% ipython --no-banner

In [1]: import numpy as np

In [2]: from numpy import linalg as LA

In [3]: np.set_printoptions(precision=2, suppress=True, linewidth=200)

In [4]: J = np.loadtxt("run10.csv", delimiter=",")

In [5]: J
Out[5]: 
array([[31.24, 18.36,  8.36],
       [30.18, 19.52, 10.48],
       [28.9 , 20.86, 10.37],
       [29.27, 20.59, 10.18],
       [30.5 , 19.09,  8.31],
       [31.11, 19.31,  9.09],
       [29.69, 20.8 ,  9.34],
       [31.48, 19.86, 10.57],
       [28.83, 19.5 , 10.06],
       [29.78, 18.94,  9.02],
       [32.24, 18.32,  9.83],
       [29.97, 21.35,  9.81],
       [29.32, 20.59, 10.5 ],
       [31.16, 19.58,  7.64],
       [32.17, 18.94, 11.28],
       [31.28, 20.27, 11.46],
       [29.04, 18.51,  9.97],
       [30.49, 20.97,  9.68],
       [31.88, 19.24, 11.52],
       [29.08, 19.23,  9.66],
       [29.58, 21.08, 10.13],
       [30.92, 18.33, 10.54],
       [30.31, 20.59, 11.62],
       [29.48, 20.12, 10.36],
       [29.75, 22.29, 11.78],
       [29.03, 21.04,  9.74]])

In [6]: proj = J @ LA.solve(J.T @ J, J.T)

In [7]: round(np.trace(proj), 2)
Out[7]: np.float64(3.0)

In [8]: proj @ J[:, 1]
Out[8]: array([18.36, 19.52, 20.86, 20.59, 19.09, 19.31, 20.8 , 19.86, 19.5 , 18.94, 18.32, 21.35, 20.59, 19.58, 18.94, 20.27, 18.51, 20.97, 19.24, 19.23, 21.08, 18.33, 20.59, 20.12, 22.29, 21.04])

In [9]: np.round(LA.eigvalsh(proj), 2) + 0
Out[9]: array([0., 0., 0., 0., 0., 0., 0., 0., 0., 0., 0., 0., 0., 0., 0., 0., 0., 0., 0., 0., 0., 0., 0., 1., 1., 1.])

In [10]: Ac = (J - J.mean(axis=0)) / J.std(axis=0)

In [11]: np.argwhere(np.abs(Ac) > 2)
Out[11]: 
array([[13,  2],
       [24,  1]])

In [12]: Ac.std(axis=0)
Out[12]: array([1., 1., 1.])

In [13]: c = LA.lstsq(np.delete(Ac, 1, axis=1), Ac[:, 1])[0]

In [14]: print(c)
[-0.46  0.34]

In [15]: lab = J[:, 0] > np.median(J[:, 0])

In [16]: r0 = J[lab].mean(axis=0) - J[~lab].mean(axis=0)

In [17]: r0
Out[17]: array([ 1.79, -0.96, -0.04])

In [18]: np.round((((J - J.mean(axis=0)) @ r0 > 0) == lab).mean(), 2)
Out[18]: np.float64(0.88)

In [19]: basis = J[[24, 20]].astype(float)

In [20]: for _ in range(6):
    ...:     lab = LA.norm(J[:, None] - basis, axis=-1).argmin(axis=1)
    ...:     basis = np.array([J[lab == j].mean(axis=0) for j in range(2)])
    ...: 

In [21]: lab
Out[21]: array([1, 1, 1, 1, 1, 1, 1, 0, 1, 1, 0, 1, 1, 1, 0, 0, 1, 1, 0, 1, 1, 1, 0, 1, 0, 1])

In [22]: basis
Out[22]: 
array([[31.3 , 19.93, 11.15],
       [29.87, 19.88,  9.64]])

In [23]: np.abs(basis[1] - basis[0]).argmax()
Out[23]: np.int64(2)

In [24]: left, s, Vt = LA.svd(basis)

In [25]: s
Out[25]: array([53.68,  0.95])

In [26]: np.argmax(s[:-1] / (s[1:] + 1e-6)) + 1
Out[26]: np.int64(1)

In [27]: B = left[:, :1] @ np.diag(s[:1]) @ Vt[:1]

In [28]: print(round(float(np.abs(basis - B).max()), 2))
0.55

In [29]: LA.matrix_rank(basis, rtol=0.05)
Out[29]: np.int64(1)

In [30]: M = np.load("out10.npy")

In [31]: M
Out[31]: 
array([[-0.32, -0.92,  2.44],
       [-0.13, -0.99,  2.38],
       [-2.32,  0.92,  1.01],
       [ 0.07,  0.16, -0.17],
       [-3.51,  0.79,  2.92],
       [ 1.83, -2.67,  3.92],
       [-3.69, -0.02,  5.53],
       [-2.25,  0.87,  1.01],
       [-0.57, -1.85,  4.88],
       [ 0.89, -0.79,  0.56],
       [-5.93,  1.9 ,  4.09],
       [-2.37,  0.77,  1.04],
       [-6.9 ,  2.64,  3.39],
       [ 2.15, -1.83,  1.31],
       [-1.63, -0.76,  4.4 ],
       [-3.01, -0.95,  6.21],
       [-6.01,  0.72,  6.38],
       [-8.48,  1.81,  7.58],
       [-0.41, -0.84,  2.52],
       [-5.99,  1.7 ,  3.95],
       [-1.83, -1.7 ,  7.03]])

In [32]: B = np.c_[M[:, :1] @ np.array([[1]]), np.array([3, 3, -1, 1, 0, 1, 1, -1, -3, -1, 0, 1, 0, -2, -3, -2, 1, -3, -1, -2, 0])]

In [33]: print(B)
[[-0.32  3.  ]
 [-0.13  3.  ]
 [-2.32 -1.  ]
 [ 0.07  1.  ]
 [-3.51  0.  ]
 [ 1.83  1.  ]
 [-3.69  1.  ]
 [-2.25 -1.  ]
 [-0.57 -3.  ]
 [ 0.89 -1.  ]
 [-5.93  0.  ]
 [-2.37  1.  ]
 [-6.9   0.  ]
 [ 2.15 -2.  ]
 [-1.63 -3.  ]
 [-3.01 -2.  ]
 [-6.01  1.  ]
 [-8.48 -3.  ]
 [-0.41 -1.  ]
 [-5.99 -2.  ]
 [-1.83  0.  ]]

In [34]: LA.norm(LA.qr(M)[0].T @ B, axis=0) ** 2 / ((B ** 2).sum(axis=0) + 1e-12)
Out[34]: array([1. , 0.1])

In [35]: gram = np.cov(M, rowvar=False)

In [36]: np.polyfit(M[:, 0], M[:, 2], 1)
Out[36]: array([-0.41,  2.46])

In [37]: print(gram)
[[ 8.61 -3.55 -3.55]
 [-3.55  2.07 -0.01]
 [-3.55 -0.01  5.06]]

In [38]: np.argwhere(np.triu(np.abs(np.corrcoef(M.T)) > 0.8, 1))
Out[38]: array([[0, 1]])

In [39]: left, s, Vt = LA.svd(J)

In [40]: s
Out[40]: array([191.68,   6.54,   4.48])

In [41]: B = left[:, :1] @ np.diag(s[:1]) @ Vt[:1]

In [42]: round(LA.norm(J - B, 2), 2), round(s[1], 2)
Out[42]: (np.float64(6.54), np.float64(6.54))

In [43]: np.round(LA.norm(J - B) / LA.norm(J), 2)
Out[43]: np.float64(0.04)

In [44]: round(float(np.abs(J - B).max()), 2)
Out[44]: 2.39

In [45]: x = np.array([-2, -1, 1])

In [46]: y = M @ x

In [47]: print(LA.lstsq(M, y)[0])
[-2. -1.  1.]

In [48]: rng = np.random.default_rng(667952)

In [49]: y = y + 0.02 * rng.normal(size=21)

In [50]: y
Out[50]: array([ 4.01,  3.63,  4.73, -0.49,  9.17,  2.94, 12.94,  4.63,  7.92, -0.42, 14.07,  5.  , 14.58, -1.15,  8.4 , 13.21, 17.7 , 22.74,  4.16, 14.25, 12.39])

In [51]: c, *_ = LA.lstsq(M, y)

In [52]: c.round()
Out[52]: array([-2., -1.,  1.])

In [53]: [round(float(LA.norm(LA.solve(M.T @ M + lam * np.eye(3), M.T @ y))), 2) for lam in (0, 1, 10, 100)]
Out[53]: [2.49, 2.0, 1.96, 1.7]

In [54]: c
Out[54]: array([-2.04, -1.06,  0.98])

In [55]: [round(float(x), 2) for x in LA.svd(M, compute_uv=False)[:3]]
Out[55]: [23.92, 10.65, 0.38]

In [56]: np.abs(LA.svd(M)[2][-1])
Out[56]: array([0.47, 0.81, 0.34])

In [57]: print(LA.matrix_rank(M, rtol=0.1))
2

In [58]: E = np.load("mat.npy")

In [59]: E
Out[59]: 
array([[155,  -9,  -5,  -8],
       [ -9,  73,  -6,  -9],
       [ -2,   8,  19,  -1],
       [ -2,   5,   9, 174]])

In [60]: print(round(float(LA.norm(E)), 2))
246.04

In [61]: LA.svd(E, compute_uv=False)
Out[61]: array([175.75, 154.88,  72.71,  19.44])

In [62]: print(E - E[0])
[[   0    0    0    0]
 [-164   82   -1   -1]
 [-157   17   24    7]
 [-157   14   14  182]]

In [63]: E.sum(axis=0)
Out[63]: array([142,  77,  17, 156])

In [64]: print(np.abs(E).max())
174

In [65]: LA.matrix_rank(E)
Out[65]: np.int64(4)

In [66]: E.mean(axis=0)
Out[66]: array([35.5 , 19.25,  4.25, 39.  ])

In [67]: E.sum(axis=1)
Out[67]: array([133,  49,  24, 186])

In [68]: print(np.unravel_index(np.abs(E).argmax(), E.shape))
(np.int64(3), np.int64(3))

In [69]: (E - E.T) / 2
Out[69]: 
array([[ 0. ,  0. , -1.5, -3. ],
       [ 0. ,  0. , -7. , -7. ],
       [ 1.5,  7. ,  0. , -5. ],
       [ 3. ,  7. ,  5. ,  0. ]])

In [70]: E @ E
Out[70]: 
array([[24132, -2132,  -888, -2546],
       [-2022,  5317,  -588, -2145],
       [ -418,   749,   314,  -249],
       [ -721,  1325,  1717, 30238]])
